$ ipython --no-banner

In [1]: import numpy as np

In [2]: import numpy.linalg as la

In [3]: np.set_printoptions(precision=4, suppress=True, linewidth=160, legacy="1.25")

In [4]: def tidy(a):
   ...:     return np.round(a, 4) + 0
   ...: 

In [5]: rng = np.random.default_rng(530)

In [6]: idx = rng.integers(0, 3, 4)

In [7]: E = np.triu((idx[:, None] == idx) & (rng.random((4, 4)) < 0.8), 1).astype(int)

In [8]: E += E.T

In [9]: print(E)
[[0 0 0 0]
 [0 0 0 0]
 [0 0 0 0]
 [0 0 0 0]]

In [10]: arr = np.loadtxt("w.csv", delimiter=",")

In [11]: print(arr)
[[2. 3. 1. 3. 0.]
 [5. 2. 5. 1. 1.]
 [1. 2. 4. 1. 4.]
 [0. 5. 1. 5. 0.]
 [5. 1. 0. 0. 2.]]

In [12]: x0 = np.array([1, -2, -2, -1, 3])

In [13]: arr @ np.eye(5)[2]
Out[13]: array([1., 5., 4., 1., 0.])

In [14]: arr @ np.ones(5)
Out[14]: array([ 9., 14., 12., 11.,  8.])

In [15]: np.sign((arr @ x0).round(6))
Out[15]: array([-1., -1.,  0., -1.,  1.])

In [16]: r0 = np.array([5, 4, 3, 0, 0])

In [17]: X = np.array([np.roll(r0, i) for i in range(5)])

In [18]: print(X)
[[5 4 3 0 0]
 [0 5 4 3 0]
 [0 0 5 4 3]
 [3 0 0 5 4]
 [4 3 0 0 5]]

In [19]: tidy(np.poly(X))
Out[19]: array([    1.,   -25.,   250., -1430.,  3965., -4092.])

In [20]: np.einsum("ij,ji->", X, X)
Out[20]: 125

In [21]: tidy(la.det(X[::-1]))
Out[21]: 4092.0

In [22]: tidy(la.det(X.T))
Out[22]: 4092.0

In [23]: tidy(la.norm(X, axis=1))
Out[23]: array([7.0711, 7.0711, 7.0711, 7.0711, 7.0711])

In [24]: tidy(la.norm(X[2], 1)), tidy(la.norm(X[2], np.inf))
Out[24]: (12.0, 5.0)

In [25]: print(tidy(la.norm(X, "nuc")))
30.9665

In [26]: tidy(la.norm(X, 2))
Out[26]: 12.0

In [27]: tidy(la.norm(X[2] - X[3]))
Out[27]: 6.0

In [28]: print(tidy(la.norm(X, 1)), tidy(la.norm(X, np.inf)))
12.0 12.0
